$ python3 -q
>>> import numpy as np
>>> import numpy.linalg as la
>>> np.set_printoptions(suppress=True, linewidth=120)
>>> def rd(a):
...     return np.round(a, 4) + 0
... 
>>> M = np.loadtxt("block9.csv", delimiter=",")
>>> rd(M)
array([[0.3333, 0.3333, 0.    , 0.3333],
       [0.25  , 0.375 , 0.25  , 0.125 ],
       [0.    , 0.25  , 0.75  , 0.    ],
       [0.1667, 0.1667, 0.1667, 0.5   ]])
>>> # row-stochastic, so 1 is an eigenvalue
>>> th = np.radians(180)
>>> Rm = np.eye(4)
>>> Rm[0, 0] = Rm[1, 1] = np.cos(th)
>>> Rm[0, 1], Rm[1, 0] = -np.sin(th), np.sin(th)
>>> rd(Rm)
array([[-1.,  0.,  0.,  0.],
       [ 0., -1.,  0.,  0.],
       [ 0.,  0.,  1.,  0.],
       [ 0.,  0.,  0.,  1.]])
>>> M2 = M @ Rm.T
>>> rd(M2)
array([[-0.3333, -0.3333,  0.    ,  0.3333],
       [-0.25  , -0.375 ,  0.25  ,  0.125 ],
       [ 0.    , -0.25  ,  0.75  ,  0.    ],
       [-0.1667, -0.1667,  0.1667,  0.5   ]])
>>> np.allclose(la.norm(M, axis=1), la.norm(M2, axis=1))
True
>>> rd(la.svd(M, compute_uv=False)), rd(la.svd(M2, compute_uv=False))
(array([1.0187, 0.6698, 0.294 , 0.0087]), array([1.0187, 0.6698, 0.294 , 0.0087]))
>>> left, sig, Vh = la.svd(M)
>>> rd(sig)
array([1.0187, 0.6698, 0.294 , 0.0087])
>>> M2 = left[:, :3] @ np.diag(sig[:3]) @ Vh[:3]
>>> rd(la.norm(M - M2) / la.norm(M))
np.float64(0.0069)
>>> la.matrix_rank(M, rtol=0.05)
np.int64(3)
>>> la.matrix_rank(M2)
np.int64(3)
>>> proj = np.triu(np.array([[1, 2, 0, -2], [-2, 1, 1, -2], [1, -1, -1, -1], [2, -1, 2, 1]]), 1) + np.eye(4)
>>> M2 = proj @ M @ la.inv(proj)
>>> rd(np.poly(M2))
array([ 1.    , -1.9583,  1.1632, -0.2066,  0.0017])
>>> rd(M2)
array([[ 0.5   , -0.25  ,  0.4167,  0.5   ],
       [-0.0833,  0.4583,  0.2083,  0.0833],
       [-0.1667,  0.4167,  0.1667,  0.1667],
       [ 0.1667, -0.1667,  0.3333,  0.8333]])
>>> rd(proj @ M - M @ proj)
array([[ 0.1667, -0.25  , -0.1667,  0.5833],
       [-0.3333, -0.5833,  0.0417,  0.5   ],
       [-0.1667, -0.1667, -0.4167,  0.75  ],
       [ 0.    , -0.3333, -0.1667,  0.8333]])
>>> la.matrix_rank(M2)
np.int64(4)
>>> u = np.array([3, -1, 1, 5])
>>> K = u[np.abs(np.subtract.outer(np.arange(4), np.arange(4)))]
>>> K
array([[ 3, -1,  1,  5],
       [-1,  3, -1,  1],
       [ 1, -1,  3, -1],
       [ 5,  1, -1,  3]])
>>> # symmetric
>>> evals, evecs = la.eig(K)
>>> rd(K @ evecs[:, 0] - evals[0] * evecs[:, 0])
array([0., 0., 0., 0.])
>>> rd(np.sort(la.eigvals(K.T)))
array([-2.6056,  2.    ,  4.6056,  8.    ])
>>> rd(np.sort(la.eigvals(K @ K)))
array([ 4.    ,  6.7889, 21.2111, 64.    ])
>>> rd(np.sort(la.eigvals(la.inv(K))))
array([-0.3838,  0.125 ,  0.2171,  0.5   ])
>>> rd(evals)
array([-2.6056,  8.    ,  4.6056,  2.    ])
